% python3 -q
>>> import numpy as np
>>> np.set_printoptions(suppress=True, linewidth=140)
>>> m1 = np.load("run1.npy")
>>> print(m1)
[[-0.9 -1.3 -0.8]
 [ 0.2  0.3 -0.3]
 [ 0.9 -0.3 -0.1]
 [ 0.3  0.2  0.6]
 [-0.3  1.   0.7]]
>>> out = np.array([[1, 2], [2, -1]])
>>> C = np.kron(out, m1)
>>> print(np.linalg.matrix_rank(C))
6
>>> print(C.shape)
(10, 6)
>>> out = m1 / np.linalg.norm(m1, axis=1, keepdims=True)
>>> C2 = out @ out.T
>>> print(round(np.degrees(np.arccos(np.clip(C2[0, 3], -1, 1))), 2))
144.51
>>> out = m1 / np.sqrt((m1 ** 2).mean(axis=1, keepdims=True))
>>> print(np.linalg.matrix_rank(out) == np.linalg.matrix_rank(m1))
True
>>> print(np.round(m1 - m1.mean(axis=1, keepdims=True), 2))
[[ 0.1  -0.3   0.2 ]
 [ 0.13  0.23 -0.37]
 [ 0.73 -0.47 -0.27]
 [-0.07 -0.17  0.23]
 [-0.77  0.53  0.23]]
>>> print(np.round(np.linalg.norm(out, axis=1), 2))
[1.73 1.73 1.73 1.73 1.73]
>>> hat = m1 @ np.linalg.solve(m1.T @ m1, m1.T)
>>> print(np.round((np.eye(5) - hat) @ m1, 2) + 0)
[[0. 0. 0.]
 [0. 0. 0.]
 [0. 0. 0.]
 [0. 0. 0.]
 [0. 0. 0.]]
>>> print(round(np.trace(hat), 2))
3.0
>>> print(np.round(np.linalg.eigvalsh(hat), 2) + 0)
[0. 0. 1. 1. 1.]
>>> print(np.linalg.matrix_rank(np.eye(5) - hat))
2
>>> print(hat.round(2))
[[ 0.78 -0.22 -0.2  -0.14 -0.25]
 [-0.22  0.56  0.01 -0.44 -0.06]
 [-0.2   0.01  0.6   0.16 -0.42]
 [-0.14 -0.44  0.16  0.5   0.1 ]
 [-0.25 -0.06 -0.42  0.1   0.55]]
>>> out = np.c_[m1[:, :1] @ np.array([[3]]), np.array([6, 9, 8, 9, 9])]
>>> print(out.round(2))
[[-2.7  6. ]
 [ 0.6  9. ]
 [ 2.7  8. ]
 [ 0.9  9. ]
 [-0.9  9. ]]
>>> print(np.round(np.linalg.norm(out - m1 @ np.linalg.lstsq(m1, out)[0], axis=0), 2) + 0)
[ 0.   18.21]
>>> print(np.linalg.matrix_rank(out))
2
>>> F = np.load("sample1.npy")
>>> print(F)
[[ 3.  0.  1. -1.]
 [ 0.  5. -2.  0.]
 [ 0.  4. -2.  1.]
 [ 0.  4. -4.  3.]]
>>> Uu, s = np.linalg.svd(m1)
Traceback (most recent call last):
  File "<python-input-27>", line 1, in <module>
    Uu, s = np.linalg.svd(m1)
    ^^^^^
ValueError: too many values to unpack (expected 2)
>>> Uu, s, Vh = np.linalg.svd(m1, full_matrices=False)
>>> print(s.round(2))
[2.12 1.24 0.58]
>>> print((s > 1e-8).sum())
3
>>> print(np.abs(Uu[:, 0]).round(6).argmax())
0
>>> print(np.allclose(Uu * s @ Vh, m1))
True
>>> print(np.round(s / s[0], 2))
[1.   0.59 0.27]
>>> print(np.round(Vh @ Vh.T, 2) + 0)
[[1. 0. 0.]
 [0. 1. 0.]
 [0. 0. 1.]]
>>> print(np.round(np.cumsum(s ** 2) / np.sum(s ** 2), 2))
[0.71 0.95 1.  ]
>>> print(Uu.shape, s.shape, Vh.shape)
(5, 3) (3,) (3, 3)
>>> print(np.round(Uu.T @ m1 @ Vh.T, 2) + 0)
[[2.12 0.   0.  ]
 [0.   1.24 0.  ]
 [0.   0.   0.58]]
>>> print(F.reshape(-1, 2))
[[ 3.  0.]
 [ 1. -1.]
 [ 0.  5.]
 [-2.  0.]
 [ 0.  4.]
 [-2.  1.]
 [ 0.  4.]
 [-4.  3.]]
>>> blk = F.reshape(4, 2, -1)
>>> print(blk.sum(axis=1))
[[ 4. -1.]
 [-2.  5.]
 [-2.  5.]
 [-4.  7.]]
>>> print(blk.transpose(1, 0, 2))
[[[ 3.  0.]
  [ 0.  5.]
  [ 0.  4.]
  [ 0.  4.]]

 [[ 1. -1.]
  [-2.  0.]
  [-2.  1.]
  [-4.  3.]]]
>>> print(np.einsum("ihd,ihd->ih", blk, blk))
[[ 9.  2.]
 [25.  4.]
 [16.  5.]
 [16. 25.]]
>>> x = np.array([-2, -3, -3, -2])
>>> y = F @ x
>>> print(y)
[-7. -9. -8. -6.]
>>> print(np.round(np.linalg.solve(F.T, F[0]), 2) + 0)
[1. 0. 0. 0.]
>>> print(np.round(np.linalg.solve(F, y), 2))
[-2. -3. -3. -2.]
>>> print(np.round(np.linalg.solve(F, F[:, 1]), 2) + 0)
[0. 1. 0. 0.]
>>> X = -1 * np.eye(3) + np.ones((3, 3))
>>> print(X)
[[0. 1. 1.]
 [1. 0. 1.]
 [1. 1. 0.]]
>>> ev, evecs = np.linalg.eigh(X)
>>> print(np.round(evecs.T @ evecs, 2) + 0)
[[1. 0. 0.]
 [0. 1. 0.]
 [0. 0. 1.]]
>>> print(np.round(np.linalg.eigvalsh(X + 4 * np.eye(3)), 2))
[3. 3. 6.]
>>> print(np.round(np.linalg.eigvalsh(X @ X), 2))
[1. 1. 4.]
>>> print(np.round(evecs @ np.diag(ev) @ evecs.T, 2) + 0)
[[0. 1. 1.]
 [1. 0. 1.]
 [1. 1. 0.]]
>>> print(ev.sum(), np.trace(X))
0.0 0.0
>>> print(ev.round(2))
[-1. -1.  2.]
>>> print((ev > 1e-8).sum(), (ev < -1e-8).sum())
1 2
>>> feats = np.load("x.npy")
>>> print(feats)
[[0 0 1]
 [1 0 0]
 [0 1 0]]
>>> out = np.array([[-2, 1], [2, 0]])
>>> C = np.kron(out, X)
>>> print(round(np.linalg.norm(C, 2), 2), np.round(np.linalg.norm(out, 2) * np.linalg.norm(X, 2), 2))
5.84 5.84
>>> print(C)
[[-0. -2. -2.  0.  1.  1.]
 [-2. -0. -2.  1.  0.  1.]
 [-2. -2. -0.  1.  1.  0.]
 [ 0.  2.  2.  0.  0.  0.]
 [ 2.  0.  2.  0.  0.  0.]
 [ 2.  2.  0.  0.  0.  0.]]
>>> print(C.shape)
(6, 6)
>>> print(np.linalg.matrix_rank(C))
6
>>> q = feats.astype(float).copy()
>>> for j in range(3):
...     q[:, j] -= q[:, :j] @ (q[:, :j].T @ q[:, j])
...     q[:, j] /= np.linalg.norm(q[:, j])
... 
>>> print(q.T @ q)
[[1. 0. 0.]
 [0. 1. 0.]
 [0. 0. 1.]]
>>> print(q)
[[0. 0. 1.]
 [1. 0. 0.]
 [0. 1. 0.]]
>>> x = np.array([-3, -7, 3])
>>> y = feats @ x
>>> coef, lr = np.zeros(3), 1 / np.linalg.norm(feats, 2) ** 2
>>> for i in range(50):
...     coef -= lr * feats.T @ (feats @ coef - y)
...     if i % 10 == 0: print(i, round(np.linalg.norm(feats @ coef - y), 2))
... 
0 0.0
10 0.0
20 0.0
30 0.0
40 0.0
>>> print(round(float(np.linalg.cond(feats)), 2))
1.0
>>> out = feats / np.linalg.norm(feats, axis=1, keepdims=True)
>>> C2 = out @ out.T
>>> print(C2[1])
[0. 1. 0.]
>>> print(np.round(np.linalg.norm(out, axis=1), 2))
[1. 1. 1.]
>>> data = np.array([[-0.1, 2.0, 0.5, -0.8, 0.7],
...     [0.1, 0.4, 0.5, 0.2, -0.4],
...     [-0.9, 0.2, 0.2, 2.3, 0.2],
...     [0.5, 1.2, 0.7, 0.1, -1.4],
...     [-0.9, 0.6, -1.5, 1.9, 1.0]])
>>> print(data)
[[-0.1  2.   0.5 -0.8  0.7]
 [ 0.1  0.4  0.5  0.2 -0.4]
 [-0.9  0.2  0.2  2.3  0.2]
 [ 0.5  1.2  0.7  0.1 -1.4]
 [-0.9  0.6 -1.5  1.9  1. ]]
>>> print(round(np.linalg.eigvals(data).sum().real, 2))
1.6
>>> print(round(np.linalg.det(2 * data), 2), round(np.linalg.det(data), 2))
-25.28 -0.79
>>> print(np.einsum("ii->", data))
1.6
>>> print(np.kron(np.eye(2, dtype=int), data))
[[-0.1  2.   0.5 -0.8  0.7 -0.   0.   0.  -0.   0. ]
 [ 0.1  0.4  0.5  0.2 -0.4  0.   0.   0.   0.  -0. ]
 [-0.9  0.2  0.2  2.3  0.2 -0.   0.   0.   0.   0. ]
 [ 0.5  1.2  0.7  0.1 -1.4  0.   0.   0.   0.  -0. ]
 [-0.9  0.6 -1.5  1.9  1.  -0.   0.  -0.   0.   0. ]
 [-0.   0.   0.  -0.   0.  -0.1  2.   0.5 -0.8  0.7]
 [ 0.   0.   0.   0.  -0.   0.1  0.4  0.5  0.2 -0.4]
 [-0.   0.   0.   0.   0.  -0.9  0.2  0.2  2.3  0.2]
 [ 0.   0.   0.   0.  -0.   0.5  1.2  0.7  0.1 -1.4]
 [-0.   0.  -0.   0.   0.  -0.9  0.6 -1.5  1.9  1. ]]
>>> print(np.round(np.poly(data), 2))
[ 1.   -1.6   3.2  -7.77  1.36  0.79]
>>> print(np.einsum("ij,ji->", data, data))
-3.84
>>> Uu, s, Vh = np.linalg.svd(data)
>>> print(s.round(2))
[3.6  2.52 2.04 0.97 0.04]
>>> print(np.argmax(s[:-1] / (s[1:] + 1e-6)) + 1)
4
>>> out = Uu[:, :4] @ np.diag(s[:4]) @ Vh[:4]
>>> print(np.linalg.matrix_rank(out))
4
>>> print(round(float(np.linalg.norm(data - out, 2)), 2), round(s[4], 2))
0.04 0.04
>>> print(round(np.linalg.norm(data - out) / np.linalg.norm(data), 2))
0.01
>>> print([round(float(x), 2) for x in np.linalg.svd(data, compute_uv=False)[:3]])
[3.6, 2.52, 2.04]
>>> print(np.round(np.abs(np.linalg.svd(data)[2][-1]), 2) + 0)
[0.87 0.   0.1  0.29 0.39]
>>> print(round(float(np.linalg.norm(data, 2) / np.linalg.norm(data)), 2))
0.73
>>> W0 = np.load("block3.npy")
>>> print(W0)
[[-2.  1.  0.  0.  0.  0.]
 [ 0. -2.  1.  0.  0.  0.]
 [ 0.  0. -2.  1.  0.  0.]
 [ 0.  0.  0. -2.  1.  0.]
 [ 0.  0.  0.  0. -2.  1.]
 [ 0.  0.  0.  0.  0. -2.]]
>>> print((W0 + W0.T) / 2)
[[-2.   0.5  0.   0.   0.   0. ]
 [ 0.5 -2.   0.5  0.   0.   0. ]
 [ 0.   0.5 -2.   0.5  0.   0. ]
 [ 0.   0.   0.5 -2.   0.5  0. ]
 [ 0.   0.   0.   0.5 -2.   0.5]
 [ 0.   0.   0.   0.   0.5 -2. ]]
>>> print(np.allclose(W0 @ W0.T, W0.T @ W0))
False
>>> print(np.trace(W0))
-12.0
>>> W1 = np.array([[0, 0, 3], [5, 0, 3], [2, 3, 0], [1, 5, 4], [1, 2, 4], [5, 2, 0]])
>>> coef = np.array([2, -1, 2])
>>> hid = np.maximum(W0 @ W1 + coef, 0)
>>> print(np.linalg.matrix_rank(hid))
3
>>> C = np.array([[9, -7, -1], [-2, 0, -9], [-7, 7, -1]])
>>> print(W1 @ C)
[[-21  21  -3]
 [ 24 -14  -8]
 [ 12 -14 -29]
 [-29  21 -50]
 [-23  21 -23]
 [ 41 -35 -23]]
>>> rng = np.random.default_rng(5389)
>>> z = rng.permutation(6)
>>> out = W0[:, z] * rng.choice([-1, 1], 6)
>>> print(out)
[[-2.  0.  0.  1.  0.  0.]
 [ 0.  0.  0. -2.  1.  0.]
 [ 0.  1.  0.  0. -2.  0.]
 [ 0. -2.  1.  0.  0.  0.]
 [ 0.  0. -2.  0.  0.  1.]
 [ 0.  0.  0.  0.  0. -2.]]
>>> Uu, _, Vh = np.linalg.svd(W0.T @ out)
>>> print(z)
[0 3 4 1 2 5]
>>> print(np.linalg.matrix_rank(W0 - W0[0, 0] * np.eye(6)))
5
>>> print(np.round(np.sort(np.linalg.eigvals(W0)), 2))
[-2. -2. -2. -2. -2. -2.]
>>> K = 0.7 ** np.abs(np.subtract.outer(np.arange(6), np.arange(6)))
>>> print(K.round(2))
[[1.   0.7  0.49 0.34 0.24 0.17]
 [0.7  1.   0.7  0.49 0.34 0.24]
 [0.49 0.7  1.   0.7  0.49 0.34]
 [0.34 0.49 0.7  1.   0.7  0.49]
 [0.24 0.34 0.49 0.7  1.   0.7 ]
 [0.17 0.24 0.34 0.49 0.7  1.  ]]
>>> # symmetric
>>> z = rng.permutation(6)
>>> print(z)
[4 0 2 3 5 1]
>>> out = K[z][:, z]
>>> print(np.round(np.sort(np.abs(np.linalg.eigvals(out))), 2))
[0.19 0.23 0.33 0.57 1.28 3.42]
>>> print(np.allclose(out, K))
False
>>> print(np.round(np.linalg.det(out), 2), np.round(np.linalg.det(K[z]), 2))
0.03 -0.03
>>> low = np.linalg.cholesky(K)
>>> print(np.round(low @ low.T, 2))
[[1.   0.7  0.49 0.34 0.24 0.17]
 [0.7  1.   0.7  0.49 0.34 0.24]
 [0.49 0.7  1.   0.7  0.49 0.34]
 [0.34 0.49 0.7  1.   0.7  0.49]
 [0.24 0.34 0.49 0.7  1.   0.7 ]
 [0.17 0.24 0.34 0.49 0.7  1.  ]]
>>> print(np.linalg.eigvalsh(K).min() > 0)
True
>>> print(round(np.prod(np.diag(low)) ** 2, 2), round(float(np.linalg.det(K)), 2))
0.03 0.03
>>> J = np.load("m.npy")
>>> print(J)
[[ 1  2  2  2  3]
 [ 2  5  5  4  8]
 [ 2  5  5  4  8]
 [ 2  4  4  4  6]
 [ 3  8  8  6 13]]
>>> print(np.round(np.trace(np.linalg.pinv(J) @ J), 2))
2.0
>>> print(np.unique(J.round(6), axis=0).shape)
(4, 5)
>>> print(np.round(J @ np.linalg.pinv(J) @ J, 2))
[[ 1.  2.  2.  2.  3.]
 [ 2.  5.  5.  4.  8.]
 [ 2.  5.  5.  4.  8.]
 [ 2.  4.  4.  4.  6.]
 [ 3.  8.  8.  6. 13.]]
>>> Uu, s, Vh = np.linalg.svd(J)
>>> evecs = Vh[:(s > 1e-8).sum()]
>>> x = J[3] + 2 * J[2] + rng.integers(2) * np.eye(5)[0]
>>> print(x)
[ 6. 14. 14. 12. 22.]
>>> print(np.round(evecs.T @ evecs, 2))
[[ 0.19  0.06  0.06  0.37 -0.06]
 [ 0.06  0.19  0.19  0.13  0.31]
 [ 0.06  0.19  0.19  0.12  0.31]
 [ 0.37  0.13  0.12  0.75 -0.12]
 [-0.06  0.31  0.31 -0.12  0.69]]
>>> print(round(float(np.linalg.norm(x - evecs.T @ evecs @ x)), 2))
0.0
>>> print(np.allclose(evecs.T @ evecs @ x, x))
True
>>> print(np.linalg.matrix_rank(np.vstack([J, x])))
2
>>> print(np.linalg.cond(J) > 100)
True
>>> print(np.linalg.matrix_rank(J, rtol=0.1))
1
>>> rk = np.linalg.matrix_rank(J)
>>> print(rk)
2
>>> null = np.linalg.svd(J)[2][rk:].T
>>> print(np.allclose(J @ null, 0))
True
>>> print(np.round(null @ null.T, 2))
[[ 0.81 -0.06 -0.06 -0.37  0.06]
 [-0.06  0.81 -0.19 -0.12 -0.31]
 [-0.06 -0.19  0.81 -0.12 -0.31]
 [-0.37 -0.12 -0.12  0.25  0.12]
 [ 0.06 -0.31 -0.31  0.12  0.31]]
>>> print([int(np.linalg.matrix_rank(np.delete(J, i, axis=0))) for i in range(5)])
[2, 2, 2, 2, 2]
>>> print(np.round(J @ null, 2) + 0)
[[0. 0. 0.]
 [0. 0. 0.]
 [0. 0. 0.]
 [0. 0. 0.]
 [0. 0. 0.]]
>>> print(null.shape)
(5, 3)
>>> ev, evecs = np.linalg.eigh(J)
>>> x = np.array([1, 0, 2, 0, 2])
>>> print(x @ J @ x)
157
>>> print((np.sign(evecs[:, -1].round(6)) == np.sign(evecs[0, -1].round(6))).astype(int))
[1 1 1 1 1]
>>> print(np.round(evecs * np.abs(ev) @ evecs.T, 2))
[[ 1.  2.  2.  2.  3.]
 [ 2.  5.  5.  4.  8.]
 [ 2.  5.  5.  4.  8.]
 [ 2.  4.  4.  4.  6.]
 [ 3.  8.  8.  6. 13.]]
>>> print(np.round(x @ J @ x / (x @ x), 2), round(float(ev[0]), 2), round(float(ev[-1]), 2))
17.44 -0.0 26.81
